% python3 -q
>>> import numpy as np
>>> from numpy import linalg as LA
>>> np.set_printoptions(precision=3, suppress=True, linewidth=140)
>>> M = np.loadtxt("block1.csv", delimiter=",")
>>> M
array([[-0.684,  2.09 ,  1.778],
       [-0.2  , -0.5  ,  1.3  ],
       [-0.2  , -0.2  ,  2.1  ],
       [-0.7  ,  2.1  ,  1.8  ]])
>>> vec = np.array([-1, -5, -3])
>>> rhs = M @ vec
>>> LA.solve(M.T @ M, M.T @ rhs)
array([-1., -5., -3.])
>>> try:
...     LA.solve(M, rhs)
... except LA.LinAlgError as e:
...     print(repr(e))
... 
LinAlgError('Last 2 dimensions of the array must be square')
>>> np.round(LA.pinv(M) @ M, 3) + 0
array([[1., 0., 0.],
       [0., 1., 0.],
       [0., 0., 1.]])
>>> rng = np.random.default_rng(1239)
>>> rhs = rhs + 0.02 * rng.normal(size=4)
>>> rhs
array([-15.085,  -1.233,  -5.092, -15.166])
>>> c, *_ = LA.lstsq(M, rhs)
>>> np.round(M.T @ (rhs - M @ c), 3) + 0
array([0., 0., 0.])
>>> [round(float(LA.norm(LA.solve(M.T @ M + lam * np.eye(3), M.T @ rhs))), 2) for lam in (0, 1, 10, 100)]
[5.82, 5.04, 3.32, 0.79]
>>> round(LA.norm(M, 2) / LA.norm(M), 3)
np.float64(0.903)
>>> LA.matrix_rank(M, rtol=0.1)
np.int64(2)
>>> LA.cond(M) > 100
np.False_
>>> O = M.astype(float).copy()
>>> for j in range(3):
...     O[:, j] -= O[:, :j] @ (O[:, :j].T @ O[:, j])
...     O[:, j] /= LA.norm(O[:, j])
... 
>>> np.round(O.T @ O, 3) + 0
array([[1., 0., 0.],
       [0., 1., 0.],
       [0., 0., 1.]])
>>> np.round(O.T @ M, 3) + 0
array([[ 1.019, -2.709, -3.098],
       [ 0.   ,  1.316, -1.494],
       [ 0.   ,  0.   ,  0.819]])
>>> out = np.c_[M[:, :2] @ np.array([[1, 0], [0, 0]]), np.array([5, 2, 5, 1])]
>>> out
array([[-0.684,  0.   ,  5.   ],
       [-0.2  ,  0.   ,  2.   ],
       [-0.2  ,  0.   ,  5.   ],
       [-0.7  ,  0.   ,  1.   ]])
>>> np.round(LA.lstsq(M, out[:, 0])[0], 3) + 0
array([1., 0., 0.])
>>> left, sig, Vt = LA.svd(M)
>>> np.argmax(sig[:-1] / (sig[1:] + 1e-6)) + 1
np.int64(2)
>>> out = left[:, :2] @ np.diag(sig[:2]) @ Vt[:2]
>>> np.round(np.abs(M - out).max(), 3)
np.float64(0.096)
>>> np.round(LA.norm(M - out, 2), 3), np.round(sig[2], 3)
(np.float64(0.125), np.float64(0.125))
>>> J = np.load("a.npy")
>>> J
array([[  1,  -4,  16, -64],
       [  1,  -3,   9, -27],
       [  1,  -2,   4,  -8],
       [  1,  -1,   1,  -1],
       [  1,   0,   0,   0],
       [  1,   1,   1,   1],
       [  1,   2,   4,   8]])
>>> left, sig, Vt = LA.svd(J)
>>> np.argmax(sig[:-1] / (sig[1:] + 1e-6)) + 1
np.int64(1)
>>> sig
array([72.879,  6.897,  2.67 ,  1.405])
>>> out = left[:, :1] @ np.diag(sig[:1]) @ Vt[:1]
>>> round(LA.norm(J - out) / LA.norm(J), 3)
np.float64(0.103)
>>> LA.matrix_rank(out)
np.int64(1)
>>> round(np.log10(LA.cond(J)))
2
>>> LA.cond(J) > 100
np.False_
>>> X = np.array([[-3, -2, -1, 0, 1, 2, 3],
...     [4, 5, 6, 7, 8, 9, 10],
...     [11, 12, 13, 14, 15, 16, 17],
...     [18, 19, 20, 21, 22, 23, 24]])
>>> left, sig, Vt = LA.svd(X)
>>> np.argmax(sig[:-1] / (sig[1:] + 1e-6)) + 1
np.int64(2)
>>> out = left[:, :2] @ np.diag(sig[:2]) @ Vt[:2]
>>> LA.matrix_rank(X, rtol=0.05)
np.int64(2)
>>> round(float(LA.norm(X - out) / LA.norm(X)), 3)
0.0
>>> out.round(3) + 0
array([[-3., -2., -1.,  0.,  1.,  2.,  3.],
       [ 4.,  5.,  6.,  7.,  8.,  9., 10.],
       [11., 12., 13., 14., 15., 16., 17.],
       [18., 19., 20., 21., 22., 23., 24.]])
>>> round(float(np.abs(X - out).max()), 3)
0.0
>>> round(float(LA.norm(X - out, 2)), 3), np.round(sig[2], 3)
(0.0, np.float64(0.0))
>>> rank = LA.matrix_rank(X)
>>> rank
np.int64(2)
>>> ns = LA.svd(X)[2][rank:].T
>>> LA.matrix_rank(X.T @ X), LA.matrix_rank(X @ X.T)
(np.int64(2), np.int64(2))
>>> [int(LA.matrix_rank(X[:i])) for i in range(1, len(X) + 1)]
[1, 2, 2, 2]
>>> np.allclose(X @ ns, 0)
True
>>> vec = np.array([2, 1, -3, 1, -4, -4, -4])
>>> X @ (2 * vec)
array([ -58, -212, -366, -520])
>>> X @ np.eye(7)[3]
array([ 0.,  7., 14., 21.])
>>> X @ vec
array([ -29, -106, -183, -260])
>>> X * vec
array([[ -6,  -2,   3,   0,  -4,  -8, -12],
       [  8,   5, -18,   7, -32, -36, -40],
       [ 22,  12, -39,  14, -60, -64, -68],
       [ 36,  19, -60,  21, -88, -92, -96]])
>>> proj = J @ LA.solve(J.T @ J, J.T)
>>> proj
array([[ 0.929,  0.19 , -0.095, -0.095,  0.024,  0.095, -0.048],
       [ 0.19 ,  0.452,  0.381,  0.143, -0.095, -0.167,  0.095],
       [-0.095,  0.381,  0.452,  0.286,  0.048, -0.095,  0.024],
       [-0.095,  0.143,  0.286,  0.333,  0.286,  0.143, -0.095],
       [ 0.024, -0.095,  0.048,  0.286,  0.452,  0.381, -0.095],
       [ 0.095, -0.167, -0.095,  0.143,  0.381,  0.452,  0.19 ],
       [-0.048,  0.095,  0.024, -0.095, -0.095,  0.19 ,  0.929]])
>>> m1 = np.load("w.npy")
>>> m1
array([[ 0.206, -0.19 , -3.102, -4.918,  0.207],
       [-1.295, -5.721, -4.588,  0.111,  2.188],
       [-0.602, -1.285, -3.955, -5.201, -0.987],
       [-1.22 ,  0.827, -0.106, -2.494, -4.617],
       [ 1.206, -1.07 ,  1.202,  4.898,  5.173],
       [ 1.502,  0.315,  0.363,  1.51 ,  4.184],
       [ 1.467, -0.905,  4.829, 11.098,  6.634],
       [-2.121, -1.602, -4.329, -6.697, -5.196],
       [ 2.408,  2.682,  4.589,  5.684,  4.809],
       [-1.893, -3.291, -1.909,  0.393, -1.972],
       [-1.178,  0.238,  2.124,  2.312, -3.412],
       [ 0.38 ,  2.704,  2.621,  0.526, -1.598],
       [-0.39 ,  2.185, -0.402, -4.613, -3.963],
       [-0.797, -0.199, -4.073, -7.522, -3.009],
       [-0.793, -0.202, -4.102, -7.497, -3.021],
       [-0.687, -3.838, -2.898,  0.489,  1.963],
       [ 0.614,  1.883,  1.707,  0.384, -0.208],
       [ 1.212,  3.804,  3.393,  0.816, -0.437],
       [ 0.203, -1.405,  1.274,  4.703,  2.617],
       [-1.316, -1.692,  0.891,  3.185, -1.593],
       [-0.584, -2.496,  0.484,  4.405,  1.404],
       [ 0.408, -1.609, -1.796, -0.201,  2.787],
       [ 0.308,  5.719,  3.607, -2.682, -5.403],
       [ 1.419,  3.016,  2.482,  0.687,  1.031],
       [ 0.398,  2.976,  1.527, -1.91 , -2.212]])
>>> vec = np.array([-1, 5, -9, 4, -7])
>>> rhs = m1 @ vec
>>> c, lr = np.zeros(5), 1 / LA.norm(m1, 2) ** 2
>>> for i in range(25):
...     c -= lr * m1.T @ (m1 @ c - rhs)
...     if i % 5 == 0: print(i, round(LA.norm(m1 @ c - rhs), 3))
... 
0 37.152
5 19.169
10 10.189
15 5.488
20 3.077
>>> c
array([-2.037, -0.912, -0.533, -1.179, -5.045])
>>> np.round(LA.cond(m1), 3)
np.float64(369.488)
>>> A = np.load("case10.npy")
>>> A
array([[14, 10,  8, 10,  6],
       [14, 10,  8, 10,  6],
       [ 0,  0,  0,  0,  0],
       [-7, -5, -4, -5, -3],
       [ 7,  5,  4,  5,  3],
       [ 7,  5,  4,  5,  3],
       [-7, -5, -4, -5, -3]])
>>> [round(float(x), 3) for x in LA.svd(A, compute_uv=False)[:3]]
[38.575, 0.0, 0.0]
>>> np.argsort(-LA.norm(A, axis=0).round(6), kind="stable")[:3]
array([0, 1, 3])
>>> LA.cond(A) > 100
np.True_
>>> round(float(LA.norm(A, 2) / LA.norm(A)), 3)
1.0
>>> round(float(LA.norm(A[6], 1)), 3), round(float(LA.norm(A[6], np.inf)), 3)
(24.0, 7.0)
>>> round(LA.norm(A, 2), 3)
np.float64(38.575)
>>> round(float(LA.norm(A[6] - A[1])), 3)
33.407
>>> round(LA.norm(A, 1), 3), np.round(LA.norm(A, np.inf), 3)
(np.float64(56.0), np.float64(48.0))
>>> LA.norm(A, axis=1).argmax()
np.int64(0)
>>> LA.norm(A, axis=1)
array([22.271, 22.271,  0.   , 11.136, 11.136, 11.136, 11.136])
>>> LA.norm(A, axis=0)
array([24.249, 17.321, 13.856, 17.321, 10.392])
>>> left, sig, Vt = LA.svd(A)
>>> sig.round(3) + 0
array([38.575,  0.   ,  0.   ,  0.   ,  0.   ])
>>> out = left[:, :1] @ np.diag(sig[:1]) @ Vt[:1]
>>> out
array([[14., 10.,  8., 10.,  6.],
       [14., 10.,  8., 10.,  6.],
       [ 0.,  0.,  0.,  0.,  0.],
       [-7., -5., -4., -5., -3.],
       [ 7.,  5.,  4.,  5.,  3.],
       [ 7.,  5.,  4.,  5.,  3.],
       [-7., -5., -4., -5., -3.]])
>>> round(LA.norm(A - out) / LA.norm(A), 3)
np.float64(0.0)
>>> LA.matrix_rank(out)
np.int64(1)
>>> left, sig, Vt = LA.svd(A)
>>> evecs = Vt[:(sig > 1e-8).sum()]
>>> vec = A[3] + -2 * A[0] + rng.integers(2) * np.eye(5)[4]
>>> vec
array([-35., -25., -20., -25., -14.])
>>> np.allclose(evecs.T @ evecs @ vec, vec)
False
>>> LA.matrix_rank(np.vstack([A, vec]))
np.int64(2)
>>> evecs.T @ evecs
array([[0.395, 0.282, 0.226, 0.282, 0.169],
       [0.282, 0.202, 0.161, 0.202, 0.121],
       [0.226, 0.161, 0.129, 0.161, 0.097],
       [0.282, 0.202, 0.161, 0.202, 0.121],
       [0.169, 0.121, 0.097, 0.121, 0.073]])
>>> rank = LA.matrix_rank(A)
>>> rank
np.int64(1)
>>> ns = LA.svd(A)[2][rank:].T
>>> np.allclose(A @ ns, 0)
True
>>> [int(LA.matrix_rank(A[:i])) for i in range(1, len(A) + 1)]
[1, 1, 1, 1, 1, 1, 1]
>>> [int(LA.matrix_rank(A[:, :j + 1])) for j in range(5)]
[1, 1, 1, 1, 1]
>>> feats = np.load("layer7.npy")
>>> feats
array([[-8, -5, -5],
       [-1,  2,  2],
       [-8, -5, -5]])
>>> vec = np.array([1, 5, 0])
>>> (feats * vec).sum(axis=1)
array([-33,   9, -33])
>>> feats @ np.ones(3)
array([-18.,   3., -18.])
>>> feats @ vec
array([-33,   9, -33])
>>> LA.norm(feats @ vec) <= LA.norm(feats, 2) * LA.norm(vec) + 1e-9
np.True_
>>> feats * vec
array([[ -8, -25,   0],
       [ -1,  10,   0],
       [ -8, -25,   0]])
>>> np.sign((feats @ vec).round(6))
array([-1,  1, -1])
>>> W0 = np.load("test13.npy")
>>> W0
array([[1.   , 0.5  , 0.25 , 0.125, 0.062, 0.031, 0.016, 0.008],
       [0.5  , 1.   , 0.5  , 0.25 , 0.125, 0.062, 0.031, 0.016],
       [0.25 , 0.5  , 1.   , 0.5  , 0.25 , 0.125, 0.062, 0.031],
       [0.125, 0.25 , 0.5  , 1.   , 0.5  , 0.25 , 0.125, 0.062],
       [0.062, 0.125, 0.25 , 0.5  , 1.   , 0.5  , 0.25 , 0.125],
       [0.031, 0.062, 0.125, 0.25 , 0.5  , 1.   , 0.5  , 0.25 ],
       [0.016, 0.031, 0.062, 0.125, 0.25 , 0.5  , 1.   , 0.5  ],
       [0.008, 0.016, 0.031, 0.062, 0.125, 0.25 , 0.5  , 1.   ]])
>>> u = np.array([1, 5, 3, 1, 1, 3, 0, 5])
>>> out = W0 + np.outer(u, np.eye(8)[2])
>>> LA.matrix_rank(LA.inv(out) - LA.inv(W0), tol=1e-8)
np.int64(1)
>>> out
array([[1.   , 0.5  , 1.25 , 0.125, 0.062, 0.031, 0.016, 0.008],
       [0.5  , 1.   , 5.5  , 0.25 , 0.125, 0.062, 0.031, 0.016],
       [0.25 , 0.5  , 4.   , 0.5  , 0.25 , 0.125, 0.062, 0.031],
       [0.125, 0.25 , 1.5  , 1.   , 0.5  , 0.25 , 0.125, 0.062],
       [0.062, 0.125, 1.25 , 0.5  , 1.   , 0.5  , 0.25 , 0.125],
       [0.031, 0.062, 3.125, 0.25 , 0.5  , 1.   , 0.5  , 0.25 ],
       [0.016, 0.031, 0.062, 0.125, 0.25 , 0.5  , 1.   , 0.5  ],
       [0.008, 0.016, 5.031, 0.062, 0.125, 0.25 , 0.5  , 1.   ]])
>>> vec = np.array([3, 0, 2, 0, 2, 0, 0, 0])
>>> (out @ vec).argmax()
np.int64(1)
>>> out @ np.ones(8)
array([2.992, 7.484, 5.718, 3.812, 3.812, 5.718, 2.484, 6.992])
>>> out @ np.eye(8)[5]
array([0.031, 0.062, 0.125, 0.25 , 0.5  , 1.   , 0.5  , 0.25 ])
>>> out @ vec
array([ 5.624, 12.75 ,  9.25 ,  4.375,  4.686,  7.343,  0.672, 10.336])
>>> out * vec
array([[ 3.   ,  0.   ,  2.5  ,  0.   ,  0.124,  0.   ,  0.   ,  0.   ],
       [ 1.5  ,  0.   , 11.   ,  0.   ,  0.25 ,  0.   ,  0.   ,  0.   ],
       [ 0.75 ,  0.   ,  8.   ,  0.   ,  0.5  ,  0.   ,  0.   ,  0.   ],
       [ 0.375,  0.   ,  3.   ,  0.   ,  1.   ,  0.   ,  0.   ,  0.   ],
       [ 0.186,  0.   ,  2.5  ,  0.   ,  2.   ,  0.   ,  0.   ,  0.   ],
       [ 0.093,  0.   ,  6.25 ,  0.   ,  1.   ,  0.   ,  0.   ,  0.   ],
       [ 0.048,  0.   ,  0.124,  0.   ,  0.5  ,  0.   ,  0.   ,  0.   ],
       [ 0.024,  0.   , 10.062,  0.   ,  0.25 ,  0.   ,  0.   ,  0.   ]])
>>> low = LA.cholesky(W0)
>>> round(float(np.prod(np.diag(low)) ** 2), 3), np.round(LA.det(W0), 3)
(0.133, np.float64(0.133))
>>> W0 / np.sqrt(np.outer(np.diag(W0), np.diag(W0)))
array([[1.   , 0.5  , 0.25 , 0.125, 0.062, 0.031, 0.016, 0.008],
       [0.5  , 1.   , 0.5  , 0.25 , 0.125, 0.062, 0.031, 0.016],
       [0.25 , 0.5  , 1.   , 0.5  , 0.25 , 0.125, 0.062, 0.031],
       [0.125, 0.25 , 0.5  , 1.   , 0.5  , 0.25 , 0.125, 0.062],
       [0.062, 0.125, 0.25 , 0.5  , 1.   , 0.5  , 0.25 , 0.125],
       [0.031, 0.062, 0.125, 0.25 , 0.5  , 1.   , 0.5  , 0.25 ],
       [0.016, 0.031, 0.062, 0.125, 0.25 , 0.5  , 1.   , 0.5  ],
       [0.008, 0.016, 0.031, 0.062, 0.125, 0.25 , 0.5  , 1.   ]])
>>> low @ low.T
array([[1.   , 0.5  , 0.25 , 0.125, 0.062, 0.031, 0.016, 0.008],
       [0.5  , 1.   , 0.5  , 0.25 , 0.125, 0.062, 0.031, 0.016],
       [0.25 , 0.5  , 1.   , 0.5  , 0.25 , 0.125, 0.062, 0.031],
       [0.125, 0.25 , 0.5  , 1.   , 0.5  , 0.25 , 0.125, 0.062],
       [0.062, 0.125, 0.25 , 0.5  , 1.   , 0.5  , 0.25 , 0.125],
       [0.031, 0.062, 0.125, 0.25 , 0.5  , 1.   , 0.5  , 0.25 ],
       [0.016, 0.031, 0.062, 0.125, 0.25 , 0.5  , 1.   , 0.5  ],
       [0.008, 0.016, 0.031, 0.062, 0.125, 0.25 , 0.5  , 1.   ]])
>>> LA.eigvalsh(W0).min() > 0
np.True_
